$ ipython --no-banner

In [1]: import numpy as np

In [2]: from numpy import linalg as LA

In [3]: np.set_printoptions(suppress=True, linewidth=120)

In [4]: def rd(a):
   ...:     return np.round(a, 2) + 0
   ...: 

In [5]: W0 = np.loadtxt("layer14.csv", delimiter=",")

In [6]: print(W0)
[[-2.  0.  0.]
 [ 0. -8.  0.]
 [ 0.  0.  8.]]

In [7]: # triangular, det is the product of the diagonal

In [8]: evals, vecs = LA.eig(W0)

In [9]: print(rd(np.sort(LA.eigvals(W0 @ W0))))
[ 4. 64. 64.]

In [10]: print(rd(np.sort(LA.eigvals(W0.T))))
[-8. -2.  8.]

In [11]: print(rd(LA.eigvalsh(W0).min()))
-8.0

In [12]: print(rd(np.sort(LA.eigvals(W0))))
[-8. -2.  8.]

In [13]: print(LA.matrix_rank(W0 - W0[0, 0] * np.eye(3)))
2

In [14]: print(np.prod(np.diag(W0)), rd(LA.det(W0)))
128.0 128.0

In [15]: m1 = np.load("a.npy")

In [16]: print(m1)
[[ 0  1  1 -1]
 [ 0  0 -3 -1]
 [ 0  0  0 -2]
 [ 0  0  0  0]]

In [17]: # rows and columns are dependent

In [18]: print(LA.matrix_rank(m1, rtol=0.1))
3

In [19]: print(np.argsort(-LA.norm(m1, axis=0).round(6), kind="stable")[:3])
[2 3 1]

In [20]: arr = np.load("w.npy")

In [21]: print(arr)
[[ -4.92  -0.4   -1.06]
 [ -4.68  -4.39 -19.42]
 [ -2.08  -2.17 -11.65]
 [ -1.58   2.82  12.14]
 [ -0.99   0.97   4.51]
 [  2.94  -5.77 -26.41]
 [ -1.44  -0.97  -5.33]
 [  3.21  -1.51  -6.11]
 [  2.05  -0.93  -2.13]
 [ -4.96  -0.56  -4.16]
 [  2.19  -2.33  -8.35]
 [  0.23  -1.16  -4.84]
 [ -0.91   0.48  -2.86]
 [ -0.91   0.62   2.  ]
 [  1.74  -0.38   1.23]
 [  3.05   1.3    0.25]
 [  0.02  -1.1   -6.23]
 [  0.85   2.24  10.39]
 [  1.89   1.94   8.66]]

In [22]: # column 2 is much longer than the rest

In [23]: cen = arr - arr.mean(axis=0)

In [24]: vecs = LA.svd(cen)[2][:2]

In [25]: out = cen - cen @ vecs.T @ vecs

In [26]: print(rd(np.cov(cen @ vecs.T, rowvar=False)))
[[93.86  0.  ]
 [ 0.    6.98]]

In [27]: print(rd((cen @ vecs.T).std(axis=0)))
[9.43 2.57]

In [28]: print(LA.norm(out, axis=1).round(6).argmax())
15

In [29]: print(rd(LA.norm(out) / LA.norm(cen)))
0.05

In [30]: x = np.array([3, 1, 2])

In [31]: target = arr @ x

In [32]: print(rd(LA.solve(arr.T @ arr, arr.T @ target)))
[3. 1. 2.]

In [33]: rng = np.random.default_rng(1399)

In [34]: target = target + 0.1 * rng.normal(size=19)

In [35]: print(rd(target))
[-17.32 -57.29 -31.53  22.46   7.11 -49.72 -15.8   -4.09   0.87 -23.78 -12.68 -10.24  -8.29   1.82   7.27  10.85 -13.35
  25.64  24.97]

In [36]: coef, *_ = LA.lstsq(arr, target)

In [37]: print(rd(LA.norm(target - arr @ coef)))
0.52

In [38]: cen = (arr - arr.mean(axis=0)) / arr.std(axis=0)

In [39]: print(np.argwhere(np.abs(cen) > 2))
[[5 1]
 [5 2]]

In [40]: print(rd(cen.std(axis=0)))
[1. 1. 1.]

In [41]: coef = LA.lstsq(np.delete(cen, 0, axis=1), cen[:, 0])[0]

In [42]: print(np.abs(coef).argmax())
1

In [43]: lab = arr[:, 0] > np.median(arr[:, 0])

In [44]: u = arr[lab].mean(axis=0) - arr[~lab].mean(axis=0)

In [45]: print(((arr - arr.mean(axis=0)) @ u > 0).astype(int))
[0 0 0 0 0 1 0 1 1 0 1 1 0 0 1 1 1 1 1]

In [46]: print(rd(u))
[ 4.26 -0.26  0.17]

In [47]: print(lab.astype(int))
[0 0 0 0 0 1 0 1 1 0 1 1 0 0 1 1 0 1 1]

In [48]: X = np.load("m.npy")

In [49]: print(X)
[[0.21 0.06]
 [0.2  0.  ]]

In [50]: # column 0 is much longer than the rest

In [51]: cov = arr.T @ arr

In [52]: print(LA.matrix_rank(cov))
3

In [53]: print(rd(np.diag(cov)))
[ 126.87   89.94 1795.44]

In [54]: print(rd(np.trace(cov)), rd((arr ** 2).sum()))
2012.25 2012.25

In [55]: print((arr @ arr.T).shape)
(19, 19)
